>>> import numpy as np
>>> np.set_printoptions(suppress=True, linewidth=200)
>>> K = np.load("arr.npy")
>>> print(K)
[[ 9 -6 -9 -9  0]
 [ 0  0  0  0  0]
 [-6  4  6  6  0]
 [ 6 -4 -6 -6  0]
 [ 9 -6 -9 -9  0]
 [ 3 -2 -3 -3  0]]
>>> print([round(float(x), 2) for x in np.linalg.svd(K, compute_uv=False)[:3]])
[28.93, 0.0, 0.0]
>>> print(np.linalg.cond(K) > 100)
True
>>> left, sigma, Vh = np.linalg.svd(K, full_matrices=False)
>>> print(np.allclose(left * sigma @ Vh, K))
True
>>> print(np.abs(left[:, 0]).round(6).argmax())
0
>>> print(np.round(left.T @ left, 2) + 0)
[[1. 0. 0. 0. 0.]
 [0. 1. 0. 0. 0.]
 [0. 0. 1. 0. 0.]
 [0. 0. 0. 1. 0.]
 [0. 0. 0. 0. 1.]]
>>> print(np.round(left.T @ K @ Vh.T, 2) + 0)
[[28.93  0.    0.    0.    0.  ]
 [ 0.    0.    0.    0.    0.  ]
 [ 0.    0.    0.    0.    0.  ]
 [ 0.    0.    0.    0.    0.  ]
 [ 0.    0.    0.    0.    0.  ]]
>>> print(np.round(np.abs(Vh[0]), 2))
[0.54 0.36 0.54 0.54 0.  ]
>>> print(np.round(Vh @ Vh.T, 2) + 0)
[[1. 0. 0. 0. 0.]
 [0. 1. 0. 0. 0.]
 [0. 0. 1. 0. 0.]
 [0. 0. 0. 1. 0.]
 [0. 0. 0. 0. 1.]]
>>> print(sigma.round(2) + 0)
[28.93  0.    0.    0.    0.  ]
>>> theta = np.radians(120)
>>> r_ = np.eye(5)
>>> r_[1, 1] = r_[4, 4] = np.cos(theta)
>>> r_[1, 4], r_[4, 1] = -np.sin(theta), np.sin(theta)
>>> print(r_.round(2))
[[ 1.    0.    0.    0.    0.  ]
 [ 0.   -0.5   0.    0.   -0.87]
 [ 0.    0.    1.    0.    0.  ]
 [ 0.    0.    0.    1.    0.  ]
 [ 0.    0.87  0.    0.   -0.5 ]]
>>> Y = K @ r_.T
>>> print(Y.round(2))
[[ 9.    3.   -9.   -9.   -5.2 ]
 [ 0.    0.    0.    0.    0.  ]
 [-6.   -2.    6.    6.    3.46]
 [ 6.    2.   -6.   -6.   -3.46]
 [ 9.    3.   -9.   -9.   -5.2 ]
 [ 3.    1.   -3.   -3.   -1.73]]
>>> print(np.allclose(np.linalg.norm(K, axis=1), np.linalg.norm(Y, axis=1)))
True
>>> print(np.round(np.abs(Y - K).max(axis=0), 2))
[0.  9.  0.  0.  5.2]
>>> left, sigma, Vh = np.linalg.svd(Y)
>>> V = Vh[:(sigma > 1e-8).sum()]
>>> rng = np.random.default_rng(19331)
>>> vec = Y[1] + 2 * Y[5] + rng.integers(2) * np.eye(5)[0]
>>> print(vec.round(2))
[ 7.    2.   -6.   -6.   -3.46]
>>> print(np.linalg.matrix_rank(np.vstack([Y, vec])))
2
>>> print(np.round(V.T @ V, 2))
[[ 0.29  0.1  -0.29 -0.29 -0.17]
 [ 0.1   0.03 -0.1  -0.1  -0.06]
 [-0.29 -0.1   0.29  0.29  0.17]
 [-0.29 -0.1   0.29  0.29  0.17]
 [-0.17 -0.06  0.17  0.17  0.1 ]]
>>> r = np.linalg.matrix_rank(K)
>>> print(r)
1
>>> N = np.linalg.svd(K)[2][r:].T
>>> print(np.linalg.matrix_rank(K.T @ K), np.linalg.matrix_rank(K @ K.T))
1 1
>>> print(np.round(N @ N.T, 2))
[[ 0.71  0.19  0.29  0.29  0.  ]
 [ 0.19  0.87 -0.19 -0.19  0.  ]
 [ 0.29 -0.19  0.71 -0.29  0.  ]
 [ 0.29 -0.19 -0.29  0.71  0.  ]
 [ 0.    0.    0.    0.    1.  ]]
>>> print(np.allclose(K @ N, 0))
True
>>> print([int(np.linalg.matrix_rank(K[:i])) for i in range(1, len(K) + 1)])
[1, 1, 1, 1, 1, 1]
>>> W0 = np.loadtxt("run4.csv", delimiter=",")
>>> print(W0)
[[ 0.3  8.   0.9 -1.8]
 [-0.7 -7.5  0.3 -0.1]
 [-0.3 -1.5  0.3  0.7]
 [-2.4  4.   0.9 -0.2]
 [ 0.  -1.   0.2 -1.6]]
>>> W = np.array([[1, 1, 0, 3, -3],
...     [-2, -2, 3, 2, 0],
...     [3, 0, 1, -2, -2],
...     [-3, 3, 0, 1, 1],
...     [-2, 1, 3, 2, -2]])
>>> coef = np.array([-4, 9, -1, -5, 2])
>>> act = np.maximum(K @ W + coef, 0)
>>> print(np.linalg.matrix_rank(act))
4
>>> print(act)
[[17  3  0 19  0]
 [ 0  9  0  0  2]
 [ 0 13 17  0 14]
 [10  5  0 11  0]
 [17  3  0 19  0]
 [ 3  7  0  3  0]]
>>> print(np.round((act > 0).mean(axis=0), 2))
[0.67 1.   0.17 0.67 0.33]
>>> Z = np.array([[1, 3], [1, 0], [0, 2], [1, 1], [2, 1]])
>>> print(W @ Z)
[[-1  3]
 [-2  2]
 [-3  7]
 [ 3 -7]
 [-3  0]]
>>> print((act @ Z).round(6).argmax(axis=1))
[1 0 1 1 1 0]
>>> def softmax(z):
...     e = np.exp(z - z.max(axis=-1, keepdims=True))
...     return e / e.sum(axis=-1, keepdims=True)
... 
>>> print(np.round(softmax(W0[2]), 2))
[0.17 0.05 0.31 0.47]
>>> S = W0 @ W0.T / np.sqrt(4)
>>> print(np.round(softmax(S), 2) + 0)
[[1.   0.   0.   0.   0.  ]
 [0.   1.   0.   0.   0.  ]
 [0.   0.98 0.01 0.   0.  ]
 [0.99 0.   0.   0.01 0.  ]
 [0.   0.86 0.02 0.   0.11]]
>>> print(np.round(softmax(S + np.triu(np.full(S.shape, -np.inf), 1)), 2) + 0)
[[1.   0.   0.   0.   0.  ]
 [0.   1.   0.   0.   0.  ]
 [0.   0.99 0.01 0.   0.  ]
 [0.99 0.   0.   0.01 0.  ]
 [0.   0.86 0.02 0.   0.11]]
>>> print(np.round(softmax(S)[2] @ W0, 2))
[-0.69 -7.39  0.3  -0.1 ]
>>> vec = np.array([1, -2, -1, -1])
>>> rhs = W0 @ vec
>>> print(np.round(np.linalg.lstsq(W0, rhs)[0], 2))
[ 1. -2. -1. -1.]
>>> print(np.round(np.linalg.solve(W0.T @ W0, W0.T @ rhs), 2))
[ 1. -2. -1. -1.]
>>> rhs = rhs + 0.1 * rng.normal(size=5)
>>> print(rhs.round(2))
[-14.86  14.38   1.59 -11.02   3.25]
>>> coef, *_ = np.linalg.lstsq(W0, rhs)
>>> print(np.round(W0.T @ (rhs - W0 @ coef), 2) + 0)
[0. 0. 0. 0.]
>>> print(coef.round(2))
[ 0.96 -2.02 -0.94 -0.98]
>>> print(coef.round())
[ 1. -2. -1. -1.]
>>> Y = np.c_[W0[:, :2] @ np.array([[2, 1], [1, -2]]), np.array([-1, 2, 2, 2, -2])]
>>> print(Y.round(2))
[[  8.6 -15.7  -1. ]
 [ -8.9  14.3   2. ]
 [ -2.1   2.7   2. ]
 [ -0.8 -10.4   2. ]
 [ -1.    2.   -2. ]]
>>> print(np.round(np.linalg.norm(Y - W0 @ np.linalg.lstsq(W0, Y)[0], axis=0), 2) + 0)
[0.   0.   0.41]
>>> print(np.round(np.linalg.norm(np.linalg.qr(W0)[0].T @ Y, axis=0) ** 2 / ((Y ** 2).sum(axis=0) + 1e-12), 2))
[1.   1.   0.99]
>>> print(np.linalg.matrix_rank(np.c_[W0, Y]))
5
